% python3 -q
>>> import numpy as np
>>> np.set_printoptions(precision=2, suppress=True, linewidth=100, floatmode="fixed")
>>> arr = np.array([[-2, 2, 2], [-1, 0, -1], [1, 1, 2], [0, 0, 0]])
>>> print(arr)
[[-2  2  2]
 [-1  0 -1]
 [ 1  1  2]
 [ 0  0  0]]
>>> x = np.array([-1, -2, -2])
>>> target = arr @ x
>>> print(np.round(np.linalg.pinv(arr) @ arr, 2) + 0)
[[1.00 0.00 0.00]
 [0.00 1.00 0.00]
 [0.00 0.00 1.00]]
>>> print(target)
[-6  3 -7  0]
>>> rng = np.random.default_rng(64)
>>> target = target + 0.05 * rng.normal(size=4)
>>> print(target)
[-6.03  2.99 -7.07  0.03]
>>> b, *_ = np.linalg.lstsq(arr, target)
>>> print([round(float(np.linalg.norm(np.linalg.solve(arr.T @ arr + lam * np.eye(3), arr.T @ target))), 2) for lam in (0, 1, 10, 100)])
[3.08, 2.61, 1.51, 0.31]
>>> print(round(float(np.linalg.norm(target - arr @ b)), 2))
0.03
>>> Q = arr.astype(float).copy()
>>> for j in range(3):
...     Q[:, j] -= Q[:, :j] @ (Q[:, :j].T @ Q[:, j])
...     Q[:, j] /= np.linalg.norm(Q[:, j])
... 
>>> print(np.round(Q.T @ Q, 2) + 0)
[[1.00 0.00 0.00]
 [0.00 1.00 0.00]
 [0.00 0.00 1.00]]
>>> print(np.round(Q.T @ arr, 2) + 0)
[[ 2.45 -1.22 -0.41]
 [ 0.00  1.87  2.94]
 [ 0.00  0.00  0.44]]
>>> th = np.radians(135)
>>> Rm = np.eye(3)
>>> Rm[1, 1] = Rm[2, 2] = np.cos(th)
>>> Rm[1, 2], Rm[2, 1] = -np.sin(th), np.sin(th)
>>> print(Rm)
[[ 1.00  0.00  0.00]
 [ 0.00 -0.71 -0.71]
 [ 0.00  0.71 -0.71]]
>>> M2 = arr @ Rm.T
>>> print(M2.round(2) + 0)
[[-2.00 -2.83  0.00]
 [-1.00  0.71  0.71]
 [ 1.00 -2.12 -0.71]
 [ 0.00  0.00  0.00]]
>>> print(np.round(np.linalg.det(Rm), 2), np.round(np.trace(Rm), 2))
1.0 -0.41
>>> print(np.abs(M2 - arr).max(axis=0))
[0.00 4.83 2.71]
>>> Q, Rm = np.linalg.qr(arr)
>>> print(Q)
[[-0.82  0.53 -0.22]
 [-0.41 -0.27  0.87]
 [ 0.41  0.80  0.44]
 [ 0.00  0.00 -0.00]]
>>> print(np.allclose(Rm.T @ Rm, arr.T @ arr))
True
>>> print(round(float(np.trace(Q @ Q.T)), 2))
3.0
>>> data = np.array([[14, 18, 6], [18, 36, 10], [6, 10, 3]])
>>> # symmetric
>>> Uu, sigma, Vh = np.linalg.svd(data)
>>> print(np.argmax(sigma[:-1] / (sigma[1:] + 1e-6)) + 1)
2
>>> M2 = Uu[:, :2] @ np.diag(sigma[:2]) @ Vh[:2]
>>> print(np.linalg.matrix_rank(data, rtol=0.05))
2
>>> print(M2)
[[14.00 18.00  6.00]
 [18.00 36.00 10.00]
 [ 6.00 10.00  2.98]]
>>> print(np.allclose(data @ data.T, data.T @ data))
True
>>> np.linalg.determinant(data)
Traceback (most recent call last):
  File "<python-input-39>", line 1, in <module>
    np.linalg.determinant(data)
    ^^^^^^^^^^^^^^^^^^^^^
AttributeError: module 'numpy.linalg' has no attribute 'determinant'
>>> print(np.allclose(data, data.T))
True
>>> print(np.round(np.linalg.det(data), 2))
4.0
>>> print(np.kron(np.eye(2, dtype=int), data))
[[14 18  6  0  0  0]
 [18 36 10  0  0  0]
 [ 6 10  3  0  0  0]
 [ 0  0  0 14 18  6]
 [ 0  0  0 18 36 10]
 [ 0  0  0  6 10  3]]
>>> print(round(float(np.linalg.det(data.T)), 2))
4.0
>>> print(np.einsum("ij,ji->", data, data))
2421
>>> print(round(float(np.linalg.det(data[::-1])), 2))
-4.0
>>> def softmax(z):
...     e = np.exp(z - z.max(axis=-1, keepdims=True))
...     return e / e.sum(axis=-1, keepdims=True)
... 
>>> print(np.round(softmax(data[2]), 2) + 0)
[0.02 0.98 0.00]
>>> att = data @ data.T / np.sqrt(3)
>>> print(np.round(softmax(att + np.triu(np.full(att.shape, -np.inf), 1)), 2) + 0)
[[1.00 0.00 0.00]
 [0.00 1.00 0.00]
 [0.00 1.00 0.00]]
>>> print(softmax(att)[2] @ data)
[18.00 36.00 10.00]
>>> M2 = np.array([[0, 3, 1], [2, 0, 2], [1, 3, 1]])
>>> K = np.triu(M2)
>>> print(K)
[[0 3 1]
 [0 0 2]
 [0 0 1]]
>>> # rank 2
>>> print(np.linalg.matrix_rank(K - K[0, 0] * np.eye(3)))
2
>>> print(np.linalg.matrix_power(K - np.diag(np.diag(K)), 3))
[[0 0 0]
 [0 0 0]
 [0 0 0]]
>>> print(np.sort(np.linalg.eigvals(K)))
[0.00 0.00 1.00]
>>> rk = np.linalg.matrix_rank(K)
>>> print(rk)
2
>>> ns = np.linalg.svd(K)[2][rk:].T
>>> print(ns @ ns.T)
[[1.00 0.00 0.00]
 [0.00 0.00 0.00]
 [0.00 0.00 0.00]]
>>> print(ns.shape)
(3, 1)
>>> print(ns[:, 0] / ns[np.abs(ns[:, 0]).round(6).argmax(), 0])
[1.00 0.00 0.00]
>>> print([int(np.linalg.matrix_rank(np.delete(K, i, axis=0))) for i in range(3)])
[1, 2, 2]
>>> print(np.allclose(K @ ns, 0))
True
>>> P = np.triu(np.array([[1, 2, 1], [-3, 3, -2], [-3, -3, -2]]), 1) + np.eye(3)
>>> M2 = P @ K @ np.linalg.inv(P)
>>> print(P @ K - K @ P)
[[ 0.00  0.00 11.00]
 [ 0.00  0.00 -2.00]
 [ 0.00  0.00  0.00]]
>>> print(np.linalg.matrix_rank(M2))
2
>>> print(np.trace(M2), np.trace(K))
1.0 1
>>> print(np.poly(M2))
[ 1.00 -1.00  0.00  0.00]
>>> A = np.array([[1, 0, 3, 1], [0, 0, 0, 2], [0, 0, 1, 1], [0, 0, 0, 3]])
>>> print(np.linalg.cond(A) > 100)
True
>>> print(np.linalg.matrix_rank(A, rtol=0.1))
2
>>> print(np.linalg.lstsq(A[:-1].T, A[-1])[2])
3
>>> print(np.round(A @ np.linalg.pinv(A) @ A, 2) + 0)
[[1.00 0.00 3.00 1.00]
 [0.00 0.00 0.00 2.00]
 [0.00 0.00 1.00 1.00]
 [0.00 0.00 0.00 3.00]]
>>> print(np.unique(A.round(6), axis=0).shape)
(4, 4)
>>> Uu, sigma, Vh = np.linalg.svd(A)
>>> print(sigma.round(2) + 0)
[4.19 2.89 0.30 0.00]
>>> M2 = Uu[:, :3] @ np.diag(sigma[:3]) @ Vh[:3]
>>> print(round(float(np.linalg.norm(A - M2) / np.linalg.norm(A)), 2))
0.0
>>> print(M2.round(2) + 0)
[[1.00 0.00 3.00 1.00]
 [0.00 0.00 0.00 2.00]
 [0.00 0.00 1.00 1.00]
 [0.00 0.00 0.00 3.00]]
>>> print(round(float(np.linalg.norm(A - M2, 2)), 2), round(float(sigma[3]), 2))
0.0 0.0
>>> print(round(float(np.abs(A - M2).max()), 2))
0.0
>>> M2 = np.array([[1, -3], [-3, 3], [1, 1]])
>>> mat = np.kron(np.eye(3, dtype=int), M2)
>>> print(mat)
[[ 1 -3  0  0  0  0]
 [-3  3  0  0  0  0]
 [ 1  1  0  0  0  0]
 [ 0  0  1 -3  0  0]
 [ 0  0 -3  3  0  0]
 [ 0  0  1  1  0  0]
 [ 0  0  0  0  1 -3]
 [ 0  0  0  0 -3  3]
 [ 0  0  0  0  1  1]]
>>> cov = mat.T @ mat
>>> print(cov)
[[ 11 -11   0   0   0   0]
 [-11  19   0   0   0   0]
 [  0   0  11 -11   0   0]
 [  0   0 -11  19   0   0]
 [  0   0   0   0  11 -11]
 [  0   0   0   0 -11  19]]
>>> print(np.linalg.matrix_rank(cov))
6
>>> print(np.linalg.svd(mat, compute_uv=False) ** 2)
[26.70 26.70 26.70  3.30  3.30  3.30]
>>> x = np.array([1, 2, 1, 0, 3, 1])
>>> target = mat @ x
>>> print(np.linalg.solve(mat.T @ mat, mat.T @ target))
[1.00 2.00 1.00 0.00 3.00 1.00]
>>> print(np.round(np.linalg.lstsq(mat, target)[0], 2) + 0)
[1.00 2.00 1.00 0.00 3.00 1.00]
>>> target = target + 0.3 * rng.normal(size=9)
>>> print(target)
[-4.60  3.37  2.70  1.00 -3.09  0.89  0.08 -6.28  3.61]
>>> b, *_ = np.linalg.lstsq(mat, target)
>>> print([round(float(np.linalg.norm(np.linalg.solve(mat.T @ mat + lam * np.eye(6), mat.T @ target))), 2) for lam in (0, 1, 10, 100)])
[3.77, 3.03, 1.42, 0.35]
>>> print(np.round(mat.T @ (target - mat @ b), 2) + 0)
[0.00 0.00 0.00 0.00 0.00 0.00]
>>> print(b.round())
[ 1.00  2.00  1.00 -0.00  3.00  1.00]
>>> print(b)
[ 0.73  1.82  0.99 -0.03  2.93  0.88]
>>> x = np.array([3, 2, 2, 1, 3, 2])
>>> target = mat @ x
>>> b, lr = np.zeros(6), 1 / np.linalg.norm(mat, 2) ** 2
>>> for i in range(5):
...     b -= lr * mat.T @ (mat @ b - target)
...     if i % 1 == 0: print(i, round(np.linalg.norm(mat @ b - target), 2))
... 
0 8.84
1 7.75
2 6.79
3 5.96
4 5.22
>>> print(b)
[1.47 0.93 1.06 0.34 1.47 0.93]
>>> print(round(float(np.linalg.cond(mat)), 2))
2.85
>>> F = np.load("case11.npy")
>>> print(F)
[[-9  0]
 [ 9 -6]]
>>> u = np.array([-5, -4])
>>> M2 = F + np.outer(u, np.eye(2)[0])
>>> print(M2)
[[-14.00   0.00]
 [  5.00  -6.00]]
>>> print(np.linalg.matrix_rank(M2 - F))
1
>>> m1 = np.load("a.npy")
>>> print(m1)
[[-4  4 -1]
 [-1 -4  4]
 [ 4 -1 -4]]
>>> u = np.array([2, 1, 2])
>>> M2 = m1 + np.outer(u, np.eye(3)[2])
>>> print(np.linalg.matrix_rank(M2 - m1))
1
>>> print(M2)
[[-4.00  4.00  1.00]
 [-1.00 -4.00  5.00]
 [ 4.00 -1.00 -2.00]]
>>> print(np.linalg.matrix_rank(np.linalg.inv(M2) - np.linalg.inv(m1), tol=1e-8))
1
>>> print(np.einsum("ij,ji->", M2, M2))
26.0
>>> print(np.einsum("ii->", M2))
-10.0
>>> print(m1 @ m1)
[[  8 -31  24]
 [ 24   8 -31]
 [-31  24   8]]
>>> print((m1 + m1.T) / 2)
[[-4.00  1.50  1.50]
 [ 1.50 -4.00  1.50]
 [ 1.50  1.50 -4.00]]
>>> print(np.trace(m1))
-12
>>> print(np.allclose(m1, m1.T))
False
>>> print(round(float(np.abs(np.linalg.eigvals(m1)).max()), 2))
7.0
>>> print(np.linalg.matrix_power(m1, 3))
[[  95  132 -228]
 [-228   95  132]
 [ 132 -228   95]]
>>> P = np.triu(np.array([[2, -2, 3], [0, -3, -2], [1, -1, 0]]), 1) + np.eye(3)
>>> M2 = P @ m1 @ np.linalg.inv(P)
>>> print(M2)
[[ 10.00  29.00   7.00]
 [ -9.00 -20.00  -1.00]
 [  4.00   7.00  -2.00]]
>>> print(np.round(np.linalg.det(M2), 2))
-49.0
>>> print(np.linalg.matrix_rank(M2))
3
>>> print(np.trace(M2), np.trace(m1))
-12.0 -12
>>> E = np.load("test12.npy")
>>> print(E)
[[0.00 0.00 0.00]
 [0.00 1.00 1.00]
 [0.00 0.00 2.00]]
>>> # 2 blocks once reordered
>>> Uu, sigma, Vh = np.linalg.svd(E)
>>> evecs = Vh[:(sigma > 1e-8).sum()]
>>> x = E[1] + 5 * E[0] + rng.integers(2) * np.eye(3)[1]
>>> print(x)
[0.00 1.00 1.00]
>>> print(np.round(np.linalg.norm(x - evecs.T @ evecs @ x), 2))
0.0
>>> print(np.round(evecs.T @ evecs, 2) + 0)
[[0.00 0.00 0.00]
 [0.00 1.00 0.00]
 [0.00 0.00 1.00]]
>>> print(np.linalg.matrix_rank(np.vstack([E, x])))
2
>>> rk = np.linalg.matrix_rank(E)
>>> print(rk)
2
>>> ns = np.linalg.svd(E)[2][rk:].T
>>> print(ns[:, 0] / ns[np.abs(ns[:, 0]).round(6).argmax(), 0])
[1.00 0.00 0.00]
>>> print([int(np.linalg.matrix_rank(np.delete(E, i, axis=0))) for i in range(3)])
[2, 1, 1]
>>> print([int(np.linalg.matrix_rank(E[:, :j + 1])) for j in range(3)])
[0, 1, 2]
>>> print(ns @ ns.T)
[[1.00 0.00 0.00]
 [0.00 0.00 0.00]
 [0.00 0.00 0.00]]
>>> print([int(np.linalg.matrix_rank(E[:i])) for i in range(1, len(E) + 1)])
[0, 1, 2]
>>> P = np.triu(np.array([[2, 5, 2], [5, 2, 3], [1, 0, 0]]), 1) + np.eye(3)
>>> M2 = P @ E @ np.linalg.inv(P)
>>> print(round(np.linalg.det(M2), 2))
0.0
>>> print(P @ E - E @ P)
[[0.00 5.00 9.00]
 [0.00 0.00 3.00]
 [0.00 0.00 0.00]]
>>> print(E @ E)
[[0.00 0.00 0.00]
 [0.00 1.00 3.00]
 [0.00 0.00 4.00]]
>>> print((np.linalg.matrix_power((E != 0) + (E.T != 0) + np.eye(3), 3) > 0).astype(int))
[[1 0 0]
 [0 1 1]
 [0 1 1]]
>>> print(round(np.linalg.det(E), 2))
0.0
>>> print(np.poly(E))
[ 1.00 -3.00  2.00  0.00]
>>> print(np.round(np.linalg.det(2 * E), 2), np.round(np.linalg.det(E), 2))
0.0 0.0
>>> print(round(np.linalg.det(E[::-1]), 2))
0.0
>>> print(np.einsum("ij,ji->", E, E))
5.0
>>> print(np.linalg.eigvals(E))
[0.00 1.00 2.00]
>>> print(np.kron(np.eye(2, dtype=int), E))
[[0.00 0.00 0.00 0.00 0.00 0.00]
 [0.00 1.00 1.00 0.00 0.00 0.00]
 [0.00 0.00 2.00 0.00 0.00 0.00]
 [0.00 0.00 0.00 0.00 0.00 0.00]
 [0.00 0.00 0.00 0.00 1.00 1.00]
 [0.00 0.00 0.00 0.00 0.00 2.00]]
>>> print(round(float(np.linalg.eigvals(E).sum().real), 2))
3.0
